$ python -q
>>> import numpy as np
>>> from numpy import linalg as LA
>>> np.set_printoptions(precision=2, suppress=True, linewidth=160)
>>> rnd = lambda a: np.round(a, 2) + 0
>>> A = np.load("case13.npy")
>>> A
array([[ 12.,   6.,  -6.,   3.],
       [  0.,  -3.,   0.,   0.],
       [ 18.,   6.,  -9.,   6.],
       [-12.,  -6.,   6.,  -3.]])
>>> print(rnd(np.trace(LA.pinv(A) @ A)))
3.0
>>> rnd(LA.norm(A, 2) / LA.norm(A))
np.float64(0.99)
>>> rng = np.random.default_rng(513990)
>>> z = rng.permutation(4)
>>> z
array([2, 3, 0, 1])
>>> out = A[z][:, z]
>>> print(np.allclose(out, A))
False
>>> rnd(LA.det(out)), rnd(LA.det(A[z]))
(np.float64(0.0), np.float64(0.0))
>>> out
array([[ -9.,   6.,  18.,   6.],
       [  6.,  -3., -12.,  -6.],
       [ -6.,   3.,  12.,   6.],
       [  0.,   0.,   0.,  -3.]])
>>> rk = LA.matrix_rank(A)
>>> rk
np.int64(3)
>>> N = LA.svd(A)[2][rk:].T
>>> rnd(A @ N)
array([[0.],
       [0.],
       [0.],
       [0.]])
>>> np.allclose(A @ N, 0)
True
>>> LA.matrix_rank(A.T @ A), LA.matrix_rank(A @ A.T)
(np.int64(3), np.int64(3))
>>> proj = np.triu(np.array([[-7, 0, 8, -5], [9, 6, 2, 5], [8, 5, -7, -4], [-7, -3, -2, -1]]), 1) + np.eye(4)
>>> out = proj @ A @ LA.inv(proj)
>>> rnd(LA.det(out))
np.float64(0.0)
>>> out
array([[  216.,    84., -2004., -7290.],
       [  -24.,   -21.,   246.,   966.],
       [   66.,    30.,  -621., -2286.],
       [  -12.,    -6.,   114.,   423.]])
>>> mat = np.array([[-0.3, -1.2, 3.0, -0.3],
...     [0.3, 0.1, 0.5, 0.2],
...     [0.0, 0.8, 2.0, 1.4],
...     [-0.6, -0.5, 0.5, -0.7],
...     [1.3, -1.3, 0.1, -1.1],
...     [0.4, -0.8, -0.9, -1.0],
...     [-1.4, -0.2, -0.7, 0.0],
...     [0.1, 0.1, 0.2, -0.3],
...     [0.4, -2.2, 1.0, -0.6],
...     [-0.8, -0.4, 2.1, 1.3],
...     [-1.1, 0.8, 0.1, -2.9],
...     [0.3, 0.4, 1.5, -0.4],
...     [-0.9, -0.5, 0.2, 0.3],
...     [-0.2, -0.5, 0.6, 0.5],
...     [0.2, 2.3, 1.5, -0.7]])
>>> out = np.array([[0, 1, 0], [1, 0, 0], [1, 0, 3], [1, 0, 3]])
>>> rnd(out.T @ mat.T)
array([[ 1.5,  0.8,  4.2, -0.7, -2.3, -2.7, -0.9,  0. , -1.8,  3. , -2. ,  1.5,  0. ,  0.6,  3.1],
       [-0.3,  0.3,  0. , -0.6,  1.3,  0.4, -1.4,  0.1,  0.4, -0.8, -1.1,  0.3, -0.9, -0.2,  0.2],
       [ 8.1,  2.1, 10.2, -0.6, -3. , -5.7, -2.1, -0.3,  1.2, 10.2, -8.4,  3.3,  1.5,  3.3,  2.4]])
>>> rnd(np.einsum("ik,kj->ji", mat, out))
array([[ 1.5,  0.8,  4.2, -0.7, -2.3, -2.7, -0.9,  0. , -1.8,  3. , -2. ,  1.5,  0. ,  0.6,  3.1],
       [-0.3,  0.3,  0. , -0.6,  1.3,  0.4, -1.4,  0.1,  0.4, -0.8, -1.1,  0.3, -0.9, -0.2,  0.2],
       [ 8.1,  2.1, 10.2, -0.6, -3. , -5.7, -2.1, -0.3,  1.2, 10.2, -8.4,  3.3,  1.5,  3.3,  2.4]])
>>> np.vstack([mat, out.T]).shape
(18, 4)
>>> LA.matrix_rank(np.vstack([mat, out.T]))
np.int64(4)
>>> LA.matrix_rank(mat @ out)
np.int64(3)
>>> rnd(np.einsum("ik,kj->ij", mat, out))
array([[ 1.5, -0.3,  8.1],
       [ 0.8,  0.3,  2.1],
       [ 4.2,  0. , 10.2],
       [-0.7, -0.6, -0.6],
       [-2.3,  1.3, -3. ],
       [-2.7,  0.4, -5.7],
       [-0.9, -1.4, -2.1],
       [ 0. ,  0.1, -0.3],
       [-1.8,  0.4,  1.2],
       [ 3. , -0.8, 10.2],
       [-2. , -1.1, -8.4],
       [ 1.5,  0.3,  3.3],
       [ 0. , -0.9,  1.5],
       [ 0.6, -0.2,  3.3],
       [ 3.1,  0.2,  2.4]])
>>> Xs = mat - mat.mean(axis=0)
>>> V = LA.svd(Xs)[2][:3]
>>> out = Xs - Xs @ V.T @ V
>>> rnd(np.diag(V.T @ V))
array([0.19, 0.95, 0.93, 0.93])
>>> rnd((Xs @ V.T).std(axis=0))
array([1.21, 1.04, 0.79])
>>> dist = LA.norm(mat[:, None] - mat[None], axis=-1)
>>> (dist + 1e9 * np.eye(15)).round(6).argmin(axis=1)
array([ 9,  7,  9,  7,  5,  4, 12,  1,  4,  2,  3,  1, 13, 12, 11])
>>> rnd(LA.norm(mat - mat.mean(axis=0), axis=1))
array([2.44, 0.78, 2.32, 0.73, 2.11, 2.  , 1.96, 0.7 , 2.1 , 2.17, 3.03, 1.05, 1.15, 0.86, 2.66])
>>> rnd(dist[:5, :5])
array([[0.  , 2.92, 2.82, 2.64, 3.41],
       [2.92, 0.  , 2.07, 1.41, 2.19],
       [2.82, 2.07, 0.  , 2.95, 3.99],
       [2.64, 1.41, 2.95, 0.  , 2.14],
       [3.41, 2.19, 3.99, 2.14, 0.  ]])
>>> dist.mean(axis=1).argmax()
np.int64(10)
>>> np.unravel_index(dist.round(6).argmax(), dist.shape)
(np.int64(2), np.int64(10))
>>> data = np.loadtxt("block19.csv", delimiter=",")
>>> data
array([[-10.62,  -5.54,  16.02],
       [-16.49,  -8.64,  -7.31],
       [  9.66,  -8.91, -15.08],
       [  8.79,  -7.54, -16.3 ],
       [  8.76,  -7.53,  16.32],
       [ -0.1 ,  -4.52,  19.48],
       [  2.33,   7.72,  18.3 ],
       [  2.54,  16.6 ,  10.86],
       [-15.97,   6.33, -10.24],
       [-10.55, -15.24,   7.51],
       [ 18.92,   5.58,  -3.33],
       [ -7.5 ,  -1.51,  18.48],
       [  0.64,  19.93,   1.55],
       [ 17.93,  -1.86,   8.67],
       [ -1.34, -19.46,   4.43],
       [-14.48, -11.18,  -8.09],
       [ 16.6 ,  11.06,  -1.39],
       [  8.42,  18.12,   0.81],
       [ -4.12,  16.38, -10.72],
       [ -1.75,  10.62, -16.86],
       [  3.41,   3.71, -19.35],
       [-18.95,   6.04,  -2.13],
       [ 10.6 ,  -0.69,  16.95],
       [  6.68,   8.33,  16.91],
       [ 11.69,  -3.16, -15.92]])
>>> r0 = np.array([1, 1, 0])
>>> rnd(np.convolve(data[16], r0))
array([16.6 , 27.66,  9.67, -1.39,  0.  ])
>>> out = np.c_[data[:, :1] @ np.array([[2]]), np.array([1, 3, 2, 2, 0, 1, -3, 0, -3, -2, 0, -1, -3, 0, 2, -2, 2, 0, 0, -1, 2, 0, -1, 1, -3])]
>>> out
array([[-21.24,   1.  ],
       [-32.98,   3.  ],
       [ 19.32,   2.  ],
       [ 17.58,   2.  ],
       [ 17.52,   0.  ],
       [ -0.2 ,   1.  ],
       [  4.66,  -3.  ],
       [  5.08,   0.  ],
       [-31.94,  -3.  ],
       [-21.1 ,  -2.  ],
       [ 37.84,   0.  ],
       [-15.  ,  -1.  ],
       [  1.28,  -3.  ],
       [ 35.86,   0.  ],
       [ -2.68,   2.  ],
       [-28.96,  -2.  ],
       [ 33.2 ,   2.  ],
       [ 16.84,   0.  ],
       [ -8.24,   0.  ],
       [ -3.5 ,  -1.  ],
       [  6.82,   2.  ],
       [-37.9 ,   0.  ],
       [ 21.2 ,  -1.  ],
       [ 13.36,   1.  ],
       [ 23.38,  -3.  ]])
>>> rnd(LA.lstsq(data, out[:, 0])[0])
array([2., 0., 0.])
>>> LA.matrix_rank(np.c_[data, out])
np.int64(4)
>>> rnd(LA.norm(LA.qr(data)[0].T @ out, axis=0) ** 2 / ((out ** 2).sum(axis=0) + 1e-12))
array([1.  , 0.12])
>>> out = data + rng.integers(-2, 3, (25, 2)) @ rng.integers(-2, 3, (2, 3))
>>> rnd(out)
array([[-14.62, -11.54,  16.02],
       [-12.49,  -4.64,  -7.31],
       [  5.66, -13.91, -15.08],
       [ 12.79,  -5.54, -16.3 ],
       [ 12.76,  -3.53,  16.32],
       [ -4.1 ,  -9.52,  19.48],
       [  2.33,   8.72,  18.3 ],
       [  0.54,  16.6 ,  10.86],
       [-17.97,   5.33, -10.24],
       [ -8.55, -15.24,   7.51],
       [ 18.92,   3.58,  -3.33],
       [ -5.5 ,  -0.51,  18.48],
       [ -3.36,  14.93,   1.55],
       [ 15.93,  -2.86,   8.67],
       [ -3.34, -22.46,   4.43],
       [-18.48, -14.18,  -8.09],
       [ 12.6 ,   9.06,  -1.39],
       [ 12.42,  20.12,   0.81],
       [ -4.12,  16.38, -10.72],
       [ -5.75,   6.62, -16.86],
       [ -0.59,   1.71, -19.35],
       [-14.95,   8.04,  -2.13],
       [ 14.6 ,   2.31,  16.95],
       [  8.68,   8.33,  16.91],
       [ 15.69,   2.84, -15.92]])
>>> rnd(LA.svd(out - data, compute_uv=False))
array([22.16,  5.18,  0.  ])
>>> print(rnd(np.abs(out - data).sum(axis=1)))
[10.  8.  9.  6.  8.  9.  1.  2.  3.  2.  2.  3.  9.  3.  5.  7.  6.  6.  0.  8.  6.  6.  7.  2. 10.]
>>> LA.matrix_rank(out - data, tol=1e-8)
np.int64(2)
>>> Xs = data - data.mean(axis=0)
>>> V = LA.svd(Xs)[2][:2]
>>> out = Xs - Xs @ V.T @ V
>>> rnd(LA.norm(out) / LA.norm(Xs))
np.float64(0.48)
>>> rnd(np.diag(V.T @ V))
array([0.6 , 0.42, 0.99])
>>> print(rnd((Xs @ V.T).std(axis=0)))
[12.92 11.65]
>>> rnd(np.cov(Xs @ V.T, rowvar=False))
array([[173.97,   0.  ],
       [  0.  , 141.31]])
>>> vec = np.array([3, -1, -2])
>>> LA.norm(data @ vec) <= LA.norm(data, 2) * LA.norm(vec) + 1e-9
np.True_
>>> np.sign((data @ vec).round(6))
array([-1., -1.,  1.,  1.,  1., -1., -1., -1., -1., -1.,  1., -1., -1.,  1.,  1., -1.,  1.,  1., -1.,  1.,  1., -1., -1., -1.,  1.])
>>> arr = np.load("a.npy")
>>> arr
array([[-3,  3, -2,  2],
       [-3, -3,  2, -2],
       [ 3, -2,  0,  2],
       [-1,  2,  3,  1],
       [ 3, -2,  0,  2]])
>>> ang = np.radians(135)
>>> R = np.eye(4)
>>> R[3, 3] = R[0, 0] = np.cos(ang)
>>> R[3, 0], R[0, 3] = -np.sin(ang), np.sin(ang)
>>> rnd(R)
array([[-0.71,  0.  ,  0.  ,  0.71],
       [ 0.  ,  1.  ,  0.  ,  0.  ],
       [ 0.  ,  0.  ,  1.  ,  0.  ],
       [-0.71,  0.  ,  0.  , -0.71]])
>>> out = arr @ R.T
>>> rnd(LA.svd(arr, compute_uv=False)), rnd(LA.svd(out, compute_uv=False))
(array([6.99, 5.77, 3.57, 2.48]), array([6.99, 5.77, 3.57, 2.48]))
>>> print(rnd(LA.det(R)), rnd(np.trace(R)))
1.0 0.59
>>> rnd(np.abs(out - arr).max(axis=0))
array([6.54, 0.  , 0.  , 5.54])
>>> np.allclose(arr @ arr.T, out @ out.T)
True
